In [1]: import numpy as np

In [2]: import numpy.linalg as la

In [3]: np.set_printoptions(precision=4, suppress=True, linewidth=120)

In [4]: M = np.load("block10.npy")

In [5]: M
Out[5]: 
array([[ -5.5683,  -8.3553,  -5.569 ],
       [ -4.8489,  -7.2846,  -4.8453],
       [  8.1609,  12.2435,   8.145 ],
       [ -6.0353,  -9.0366,  -6.0321],
       [  3.7137,   5.5595,   3.6953],
       [ -5.5417,  -8.2842,  -5.5499],
       [ -0.497 ,  -0.7482,  -0.4666],
       [ -0.8582,  -1.3069,  -0.8654],
       [ -7.1515, -10.6806,  -7.1561],
       [  2.4092,   3.6261,   2.4627],
       [  1.6766,   2.4966,   1.6447],
       [  1.6282,   2.4682,   1.5958],
       [  0.8827,   1.3229,   0.9177],
       [  3.5004,   5.3077,   3.4754],
       [  0.5258,   0.7338,   0.5072],
       [  1.5471,   2.3776,   1.5626],
       [ -1.1289,  -1.6556,  -1.1279],
       [ -3.9462,  -5.8634,  -3.9229],
       [ -6.9932, -10.4888,  -6.9747]])

In [6]: B = M / la.norm(M, axis=1, keepdims=True)

In [7]: G = B @ B.T

In [8]: (G - 2 * np.eye(19)).round(6).argmax(axis=1)
Out[8]: array([ 1,  0,  4,  0,  2,  8, 18,  1,  5, 12,  4, 13,  9, 11, 10, 13, 17,  8,  1])

In [9]: G[0]
Out[9]: 
array([ 1.    ,  1.    , -1.    ,  1.    , -1.    ,  1.    ,  0.9996,  1.    ,  1.    , -1.    , -1.    , -0.9999,
       -0.9999, -1.    , -0.9995, -0.9999,  0.9999,  1.    ,  1.    ])

In [10]: G = np.cov(M, rowvar=False)

In [11]: np.round(np.corrcoef(M[:, 1], M[:, 0])[0, 1], 4)
Out[11]: np.float64(1.0)

In [12]: la.eigvalsh(G)[::-1]
Out[12]: array([77.5518,  0.0006,  0.0002])

In [13]: G.shape
Out[13]: (3, 3)

In [14]: np.median(M, axis=0)
Out[14]: array([-0.497 , -0.7482, -0.4666])

In [15]: np.polyfit(M[:, 1], M[:, 0], 1)
Out[15]: array([ 0.667 , -0.0071])

In [16]: np.corrcoef(M.T)
Out[16]: 
array([[1., 1., 1.],
       [1., 1., 1.],
       [1., 1., 1.]])

In [17]: M.std(axis=0)
Out[17]: array([4.1602, 6.2367, 4.1554])

In [18]: U, s, vt = la.svd(M)

In [19]: s
Out[19]: array([38.3668,  0.1064,  0.0599])

In [20]: B = U[:, :1] @ np.diag(s[:1]) @ vt[:1]

In [21]: round(la.norm(M - B, 2), 4), round(float(s[1]), 4)
Out[21]: (np.float64(0.1064), 0.1064)

In [22]: la.matrix_rank(B)
Out[22]: np.int64(1)

In [23]: round(np.abs(M - B).max(), 4)
Out[23]: np.float64(0.0379)

In [24]: D = la.norm(M[:, None] - M[None], axis=-1)

In [25]: D[4].round(6).argsort(kind="stable")[:4]
Out[25]: array([ 4, 13,  9, 10])

In [26]: D[:5, :5]
Out[26]: 
array([[ 0.    ,  1.4791, 28.2997,  0.947 , 19.1208],
       [ 1.4791,  0.    , 26.8207,  2.426 , 17.6417],
       [28.2997, 26.8207,  0.    , 29.2466,  9.179 ],
       [ 0.947 ,  2.426 , 29.2466,  0.    , 20.0677],
       [19.1208, 17.6417,  9.179 , 20.0677,  0.    ]])

In [27]: D.shape
Out[27]: (19, 19)

In [28]: vec = np.array([-2, 3, 3])

In [29]: rhs = M @ vec

In [30]: la.solve(M.T @ M, M.T @ rhs)
Out[30]: array([-2.,  3.,  3.])

In [31]: np.round(la.pinv(M) @ M, 4) + 0
Out[31]: 
array([[1., 0., 0.],
       [0., 1., 0.],
       [0., 0., 1.]])

In [32]: rng = np.random.default_rng(2)

In [33]: rhs = rhs + 0.1 * rng.normal(size=19)

In [34]: rhs
Out[34]: 
array([-30.6174, -26.7442,  44.8024, -33.3796,  20.517 , -30.3045,  -2.6829,  -4.7231, -39.179 ,  13.3926,   9.1685,
         8.9045,   4.9235,  19.2693,   2.7169,   8.7165,  -6.0382, -21.5272, -38.3914])

In [35]: c, *_ = la.lstsq(M, rhs)

In [36]: np.round(M.T @ (rhs - M @ c), 4) + 0
Out[36]: array([0., 0., 0.])

In [37]: [round(float(la.norm(la.solve(M.T @ M + lam * np.eye(3), M.T @ rhs))), 2) for lam in (0, 1, 10, 100)]
Out[37]: [3.01, 2.67, 2.65, 2.5]

In [38]: E = np.load("data.npy")

In [39]: E
Out[39]: 
array([[1, 0, 2],
       [2, 2, 5],
       [0, 0, 0],
       [0, 0, 0],
       [0, 0, 0],
       [0, 2, 2],
       [0, 0, 0],
       [1, 0, 1],
       [1, 2, 3],
       [0, 0, 0],
       [0, 2, 2],
       [0, 2, 2],
       [1, 0, 2],
       [1, 0, 1],
       [0, 0, 0],
       [1, 2, 3],
       [1, 2, 4],
       [1, 2, 4],
       [1, 0, 2],
       [0, 0, 0],
       [1, 0, 1],
       [1, 0, 1],
       [1, 2, 4],
       [0, 0, 0]])

In [40]: B = np.c_[E[:, :2] @ np.array([[3, 5], [-2, -2]]), np.array([-1, 0, -2, 0, 0, 2, -2, 2, -1, 2, 1, -2, 0, 2, -1, -1, -2, 1, 2, 0, 0, 2, -2, 1])]

In [41]: B
Out[41]: 
array([[ 3,  5, -1],
       [ 2,  6,  0],
       [ 0,  0, -2],
       [ 0,  0,  0],
       [ 0,  0,  0],
       [-4, -4,  2],
       [ 0,  0, -2],
       [ 3,  5,  2],
       [-1,  1, -1],
       [ 0,  0,  2],
       [-4, -4,  1],
       [-4, -4, -2],
       [ 3,  5,  0],
       [ 3,  5,  2],
       [ 0,  0, -1],
       [-1,  1, -1],
       [-1,  1, -2],
       [-1,  1,  1],
       [ 3,  5,  2],
       [ 0,  0,  0],
       [ 3,  5,  0],
       [ 3,  5,  2],
       [-1,  1, -2],
       [ 0,  0,  1]])

In [42]: np.round(la.lstsq(E, B[:, 0])[0], 4) + 0
Out[42]: array([ 3., -2.,  0.])

In [43]: la.matrix_rank(B)
Out[43]: np.int64(3)

In [44]: np.round(la.norm(B - E @ la.lstsq(E, B)[0], axis=0), 4) + 0
Out[44]: array([0.    , 0.    , 6.6694])
